$ python -q
>>> import numpy as np
>>> from numpy import linalg as LA
>>> np.set_printoptions(precision=2, suppress=True, linewidth=140, sign=" ")
>>> rnd = lambda a: np.round(a, 2) + 0
>>> K = np.array([[2, 4, 0], [1, 2, 0], [5, 10, 0], [0, 0, 0], [4, 8, 0]])
>>> LA.matrix_rank(K, rtol=0.1)
np.int64(1)
>>> [round(float(x), 2) for x in LA.svd(K, compute_uv=False)[:3]]
[15.17, 0.0, 0.0]
>>> def softmax(z):
...     e = np.exp(z - z.max(axis=-1, keepdims=True))
...     return e / e.sum(axis=-1, keepdims=True)
... 
>>> rnd(softmax(10 * K[4]))
array([ 0.,  1.,  0.])
>>> rnd(softmax(K).sum(axis=1))
array([ 1.,  1.,  1.,  1.,  1.])
>>> rnd(softmax(K[4] + -1))
array([ 0.02,  0.98,  0.  ])
>>> att = K @ K.T / np.sqrt(3)
>>> rnd(softmax(att)[4] @ K)
array([  5.,  10.,   0.])
>>> rnd(softmax(att + np.triu(np.full(att.shape, -np.inf), 1)))
array([[ 1.  ,  0.  ,  0.  ,  0.  ,  0.  ],
       [ 0.95,  0.05,  0.  ,  0.  ,  0.  ],
       [ 0.  ,  0.  ,  1.  ,  0.  ,  0.  ],
       [ 0.25,  0.25,  0.25,  0.25,  0.  ],
       [ 0.  ,  0.  ,  1.  ,  0.  ,  0.  ]])
>>> softmax(att).round(6).argmax(axis=1)
array([ 2,  2,  2,  0,  2])
>>> rnd(softmax(att))
array([[ 0.  ,  0.  ,  1.  ,  0.  ,  0.  ],
       [ 0.  ,  0.  ,  0.95,  0.  ,  0.05],
       [ 0.  ,  0.  ,  1.  ,  0.  ,  0.  ],
       [ 0.2 ,  0.2 ,  0.2 ,  0.2 ,  0.2 ],
       [ 0.  ,  0.  ,  1.  ,  0.  ,  0.  ]])
>>> rank = LA.matrix_rank(K)
>>> rank
np.int64(1)
>>> null = LA.svd(K)[2][rank:].T
>>> [int(LA.matrix_rank(K[:i])) for i in range(1, len(K) + 1)]
[1, 1, 1, 1, 1]
>>> LA.matrix_rank(K.T @ K), LA.matrix_rank(K @ K.T)
(np.int64(1), np.int64(1))
>>> rnd(K @ LA.pinv(K) @ K)
array([[  2.,   4.,   0.],
       [  1.,   2.,   0.],
       [  5.,  10.,   0.],
       [  0.,   0.,   0.],
       [  4.,   8.,   0.]])
>>> np.abs(np.diag(LA.qr(K)[1])) > 1e-9
array([ True, False, False])
>>> left, sv, VT = LA.svd(K)
>>> vecs = VT[:(sv > 1e-8).sum()]
>>> rng = np.random.default_rng(9362)
>>> x = K[3] + -3 * K[2] + rng.integers(2) * np.eye(3)[1]
>>> x
array([-15., -29.,   0.])
>>> rnd(np.diag(vecs.T @ vecs))
array([ 0.2,  0.8,  0. ])
>>> LA.matrix_rank(np.vstack([K, x]))
np.int64(2)
>>> X = np.load("layer0.npy")
>>> X
array([[ -5,   0,   4,  -1,   4],
       [-20,   0,  16,  -4,  16],
       [-25,   0,  20,  -5,  20],
       [-10,   0,   8,  -2,   8],
       [  5,   0,  -4,   1,  -4],
       [ -5,   0,   4,  -1,   4],
       [ 20,   0, -16,   4, -16]])
>>> # row 5 repeats row 0
>>> X - X[0]
array([[  0,   0,   0,   0,   0],
       [-15,   0,  12,  -3,  12],
       [-20,   0,  16,  -4,  16],
       [ -5,   0,   4,  -1,   4],
       [ 10,   0,  -8,   2,  -8],
       [  0,   0,   0,   0,   0],
       [ 25,   0, -20,   5, -20]])
>>> print(rnd(LA.svd(X, compute_uv=False)))
[ 60.93   0.     0.     0.     0.  ]
>>> np.count_nonzero(X)
np.int64(28)
>>> np.unravel_index(np.abs(X).argmax(), X.shape)
(np.int64(2), np.int64(0))
>>> print(X.sum(axis=0))
[-40   0  32  -8  32]
>>> data = np.load("arr.npy")
>>> data
array([[ 2, -3,  2, -4,  5,  0,  5],
       [ 3,  7, -2, -2, -4, -5,  1],
       [ 0,  4,  9, -3,  5, -5, -5],
       [ 1,  0, -3,  2,  4, -1,  0],
       [-1, -5,  3,  5,  3,  2, -2],
       [-5,  5, -3,  1, -4, -1, -2],
       [-5,  0,  0, -4,  5,  3,  2]])
>>> LA.matrix_rank(data)
np.int64(7)
>>> data.sum(axis=0)
array([-5,  8,  6, -5, 14, -7, -1])
>>> print(np.count_nonzero(data))
43
>>> data.shape
(7, 7)
>>> print(rnd(LA.norm(data)))
25.3
>>> print(np.diff(data, axis=0))
[[  1  10  -4   2  -9  -5  -4]
 [ -3  -3  11  -1   9   0  -6]
 [  1  -4 -12   5  -1   4   5]
 [ -2  -5   6   3  -1   3  -2]
 [ -4  10  -6  -4  -7  -3   0]
 [  0  -5   3  -5   9   4   4]]
>>> np.unravel_index(np.abs(data).argmax(), data.shape)
(np.int64(2), np.int64(2))
>>> r0 = np.array([-4, -2])
>>> print(np.polyval(r0, data[2]))
[ -2 -18 -38  10 -22  18  18]
>>> print(np.cross(data[2, :3], data[1, :3]))
[-71  27 -12]
>>> np.array([np.convolve(row, r0, "same") for row in data])
array([[ -8,   8,  -2,  12, -12, -10, -20],
       [-12, -34,  -6,  12,  20,  28,   6],
       [  0, -16, -44,  -6, -14,  10,  30],
       [ -4,  -2,  12,  -2, -20,  -4,   2],
       [  4,  22,  -2, -26, -22, -14,   4],
       [ 20, -10,   2,   2,  14,  12,  10],
       [ 20,  10,   0,  16, -12, -22, -14]])
>>> np.convolve(data[2], r0)
array([  0, -16, -44,  -6, -14,  10,  30,  10])
>>> q, vecs = LA.qr(data[:, :1])[0], LA.qr(data[:, 1:])[0]
>>> sv = LA.svd(q.T @ vecs, compute_uv=False)
>>> (sv > 0.9).sum()
np.int64(1)
>>> feats = np.load("run10.npy")
>>> rnd(feats)
array([[-1.46,  1.77, -0.16,  0.73, -1.51, -0.96],
       [-1.5 ,  1.74, -0.2 ,  0.67, -1.51, -0.97],
       [ 1.38, -1.81,  0.08, -0.82,  1.5 ,  0.95],
       [ 1.24, -1.87, -0.05, -0.99,  1.47,  0.91],
       [ 1.29,  1.08,  1.46,  2.  ,  0.01,  0.19],
       [-1.18,  1.89,  0.1 ,  1.05, -1.45, -0.89],
       [ 2.07, -0.53,  1.21,  0.94,  1.15,  0.87],
       [ 1.72,  0.52,  1.49,  1.75,  0.48,  0.48],
       [-1.22,  1.88,  0.06,  1.  , -1.46, -0.91],
       [-1.95,  1.22, -0.78, -0.17, -1.44, -1.  ],
       [-0.51,  1.97,  0.62,  1.6 , -1.2 , -0.68],
       [-0.62,  1.97,  0.54,  1.53, -1.25, -0.72],
       [ 1.12,  1.24,  1.42,  2.04, -0.14,  0.09],
       [ 0.02, -1.88, -0.93, -1.87,  0.95,  0.48]])
>>> rnd(LA.norm(feats, 2) / LA.norm(feats))
np.float64(0.83)
>>> D = LA.norm(feats[:, None] - feats[None], axis=-1)
>>> np.unravel_index(D.round(6).argmax(), D.shape)
(np.int64(3), np.int64(8))
>>> np.flatnonzero(D[3] < D.mean() / 2)
array([ 2,  3])
>>> D.shape
(14, 14)
>>> (D + 1e9 * np.eye(14)).round(6).argmin(axis=1)
array([  1,   0,   3,   2,  12,   8,   7,   4,   5,   1,  11,  10,   4,   3])
>>> D.mean(axis=1).argmax()
np.int64(13)
>>> rnd(D[:5, :5])
array([[ 0.  ,  0.09,  6.  ,  5.99,  3.99],
       [ 0.09,  0.  ,  6.  ,  5.98,  4.06],
       [ 6.  ,  6.  ,  0.  ,  0.27,  4.58],
       [ 5.99,  5.98,  0.27,  0.  ,  4.75],
       [ 3.99,  4.06,  4.58,  4.75,  0.  ]])
>>> rnd(LA.norm(feats, axis=1))
array([ 3.,  3.,  3.,  3.,  3.,  3.,  3.,  3.,  3.,  3.,  3.,  3.,  3.,  3.])
>>> A2 = np.array([[2, 4, 0, 9, 9, 2], [8, 2, 2, 0, 0, 9]])
>>> arr = A2.T @ A2
>>> arr
array([[ 68,  24,  16,  18,  18,  76],
       [ 24,  20,   4,  36,  36,  26],
       [ 16,   4,   4,   0,   0,  18],
       [ 18,  36,   0,  81,  81,  18],
       [ 18,  36,   0,  81,  81,  18],
       [ 76,  26,  18,  18,  18,  85]])
>>> left, sv, VT = LA.svd(arr)
>>> vecs = VT[:(sv > 1e-8).sum()]
>>> x = arr[2] + 2 * arr[5] + rng.integers(2) * np.eye(6)[3]
>>> print(x)
[ 168.   56.   40.   37.   36.  188.]
>>> rnd(vecs.T @ vecs)
array([[ 0.42,  0.1 ,  0.11, -0.01, -0.01,  0.47],
       [ 0.1 ,  0.09,  0.02,  0.18,  0.18,  0.11],
       [ 0.11,  0.02,  0.03, -0.03, -0.03,  0.12],
       [-0.01,  0.18, -0.03,  0.46,  0.46, -0.02],
       [-0.01,  0.18, -0.03,  0.46,  0.46, -0.02],
       [ 0.47,  0.11,  0.12, -0.02, -0.02,  0.53]])
>>> LA.matrix_rank(np.vstack([arr, x]))
np.int64(3)
>>> print(np.allclose(vecs.T @ vecs @ x, x))
False
>>> rnd(np.diag(vecs.T @ vecs))
array([ 0.42,  0.09,  0.03,  0.46,  0.46,  0.53])
>>> C2 = arr.T @ arr
>>> LA.matrix_rank(C2)
np.int64(2)
>>> rnd(LA.svd(arr, compute_uv=False) ** 2)
array([ 46063.82,  15469.18,      0.  ,      0.  ,      0.  ,      0.  ])
>>> print(np.trace(C2), (arr ** 2).sum())
61533 61533
>>> ev, vecs = LA.eigh(arr)
>>> x = np.array([2, -2, -2, -2, 0, 2])
>>> rnd(vecs * np.abs(ev) @ vecs.T)
array([[ 68.,  24.,  16.,  18.,  18.,  76.],
       [ 24.,  20.,   4.,  36.,  36.,  26.],
       [ 16.,   4.,   4.,   0.,   0.,  18.],
       [ 18.,  36.,   0.,  81.,  81.,  18.],
       [ 18.,  36.,   0.,  81.,  81.,  18.],
       [ 76.,  26.,  18.,  18.,  18.,  85.]])
>>> print((np.sign(vecs[:, -1].round(6)) == np.sign(vecs[0, -1].round(6))).astype(int))
[ 1  1  1  1  1  1]
>>> np.abs(arr).sum(axis=1).max(), rnd(np.abs(ev).max())
(np.int64(241), np.float64(214.62))
>>> rnd(vecs * np.maximum(ev, 0) @ vecs.T)
array([[ 68.,  24.,  16.,  18.,  18.,  76.],
       [ 24.,  20.,   4.,  36.,  36.,  26.],
       [ 16.,   4.,   4.,   0.,   0.,  18.],
       [ 18.,  36.,   0.,  81.,  81.,  18.],
       [ 18.,  36.,   0.,  81.,  81.,  18.],
       [ 76.,  26.,  18.,  18.,  18.,  85.]])
>>> x @ arr @ x / (x @ x), rnd(ev[0]), rnd(ev[-1])
(np.float64(50.0), np.float64(0.0), np.float64(214.62))
>>> x @ arr @ x
np.int64(1000)
>>> W0 = np.load("out17.npy")
>>> W0
array([[ 0,  0,  0,  1],
       [ 0,  0,  1,  0],
       [ 1,  0,  0,  0],
       [ 0,  1,  0,  0]])
>>> C2 = W0.T @ W0
>>> np.trace(C2), (W0 ** 2).sum()
(np.int64(4), np.int64(4))
>>> np.allclose(C2, C2.T)
True
>>> rnd(LA.eigvalsh(C2)[::-1])
array([ 1.,  1.,  1.,  1.])
>>> LA.matrix_rank(C2)
np.int64(4)
>>> C2
array([[ 1,  0,  0,  0],
       [ 0,  1,  0,  0],
       [ 0,  0,  1,  0],
       [ 0,  0,  0,  1]])
>>> (W0 @ W0.T).shape
(4, 4)
>>> LA.matrix_power(W0, 2)
array([[ 0,  1,  0,  0],
       [ 1,  0,  0,  0],
       [ 0,  0,  0,  1],
       [ 0,  0,  1,  0]])
>>> p = np.eye(4)[0]
>>> for _ in range(5):
...     p = p @ W0
...     print(p.round(2))
... 
[ 0.  0.  0.  1.]
[ 0.  1.  0.  0.]
[ 0.  0.  1.  0.]
[ 1.  0.  0.  0.]
[ 0.  0.  0.  1.]
>>> left, sv, VT = LA.svd(X)
>>> vecs = VT[:(sv > 1e-8).sum()]
>>> x = X[5] + -2 * X[6] + rng.integers(2) * np.eye(5)[2]
>>> print(x)
[-45.   0.  36.  -9.  36.]
>>> LA.matrix_rank(np.vstack([X, x]))
np.int64(1)
>>> rnd(LA.norm(x - vecs.T @ vecs @ x))
np.float64(0.0)
>>> print(np.allclose(vecs.T @ vecs @ x, x))
True
>>> x = np.array([2, 1, 2, -2])
>>> y = W0 @ x
>>> c, lr = np.zeros(4), 1 / LA.norm(W0, 2) ** 2
>>> for i in range(60):
...     c -= lr * W0.T @ (W0 @ c - y)
...     if i % 10 == 0: print(i, round(LA.norm(W0 @ c - y), 2))
... 
0 0.0
10 0.0
20 0.0
30 0.0
40 0.0
50 0.0
>>> rnd(LA.cond(W0))
np.float64(1.0)
>>> A2 = np.array([[-2, 3, 0, -2, 3, 2],
...     [1, -3, 3, 3, 1, -1],
...     [1, -3, 0, 2, 2, 1],
...     [-3, -3, 3, 0, 3, -1],
...     [3, -2, -1, 0, -1, 2],
...     [-1, 0, 2, 3, 0, -3],
...     [-2, 2, 2, -2, 2, -2],
...     [-1, 3, 0, -2, -1, -2]])
>>> J = A2.T @ A2
>>> J
array([[ 30, -16, -15,  12, -18,  14],
       [-16,  53, -12, -31,  -6,  -5],
       [-15, -12,  27,  11,  17, -18],
       [ 12, -31,  11,  34,  -1,  -6],
       [-18,  -6,  17,  -1,  29,   0],
       [ 14,  -5, -18,  -6,   0,  28]])
>>> x = np.ones(6)
>>> for _ in range(6):
...     x = J @ x
...     x /= LA.norm(x)
...     print(round(x @ J @ x, 2))
... 
60.27
81.78
84.55
85.06
85.2
85.26
>>> print(rnd(LA.eigvalsh(J)[-1]))
85.39
>>> rnd(x)
array([ 0.22, -0.75,  0.25,  0.56,  0.09, -0.02])
>>> r0 = np.array([1, 5])
>>> np.polyval(r0, J[2])
array([-10,  -7,  32,  16,  22, -13])
>>> np.array([np.convolve(row, r0, "same") for row in J])
array([[  30,  134,  -95,  -63,   42,  -76],
       [ -16,  -27,  253,  -91, -161,  -35],
       [ -15,  -87,  -33,  146,   72,   67],
       [  12,   29, -144,   89,  169,  -11],
       [ -18,  -96,  -13,   84,   24,  145],
       [  14,   65,  -43,  -96,  -30,   28]])
>>> np.convolve(J[2], r0)
array([-15, -87, -33, 146,  72,  67, -90])
>>> A2 = np.array([[0, 3, 1], [1, 0, 1], [2, 0, 3]])
>>> np.vstack([K, A2.T]).shape
(8, 3)
>>> np.einsum("ij,ij->i", K, K)
array([  20,    5,  125,    0,   80])
>>> print(np.einsum("ik,kj->ij", K, A2))
[[  4   6   6]
 [  2   3   3]
 [ 10  15  15]
 [  0   0   0]
 [  8  12  12]]
>>> LA.matrix_rank(np.vstack([K, A2.T]))
np.int64(3)
>>> np.einsum("ik,kj->ji", K, A2)
array([[  4,   2,  10,   0,   8],
       [  6,   3,  15,   0,  12],
       [  6,   3,  15,   0,  12]])
>>> print(K @ A2)
[[  4   6   6]
 [  2   3   3]
 [ 10  15  15]
 [  0   0   0]
 [  8  12  12]]
>>> E = np.load("m.npy")
>>> print(E)
[[  5.  -8.   6.   1.]
 [  4. -13.  12.   2.]
 [  5. -22.  20.   3.]
 [  8. -14.   6.  10.]]
>>> q, Rm = LA.qr(E)
>>> rnd(Rm)
array([[-11.4 ,  27.54, -19.82,  -9.47],
       [  0.  ,  12.43, -14.65,   1.68],
       [  0.  ,   0.  ,   2.92,  -4.51],
       [  0.  ,   0.  ,   0.  ,   1.04]])
>>> rnd(np.trace(q @ q.T))
np.float64(4.0)
>>> rnd(q.T @ q)
array([[ 1.,  0.,  0.,  0.],
       [ 0.,  1.,  0.,  0.],
       [ 0.,  0.,  1.,  0.],
       [ 0.,  0.,  0.,  1.]])
>>> np.count_nonzero(E)
np.int64(16)
>>> E.shape
(4, 4)
>>> E.mean(axis=0)
array([  5.5 , -14.25,  11.  ,   4.  ])
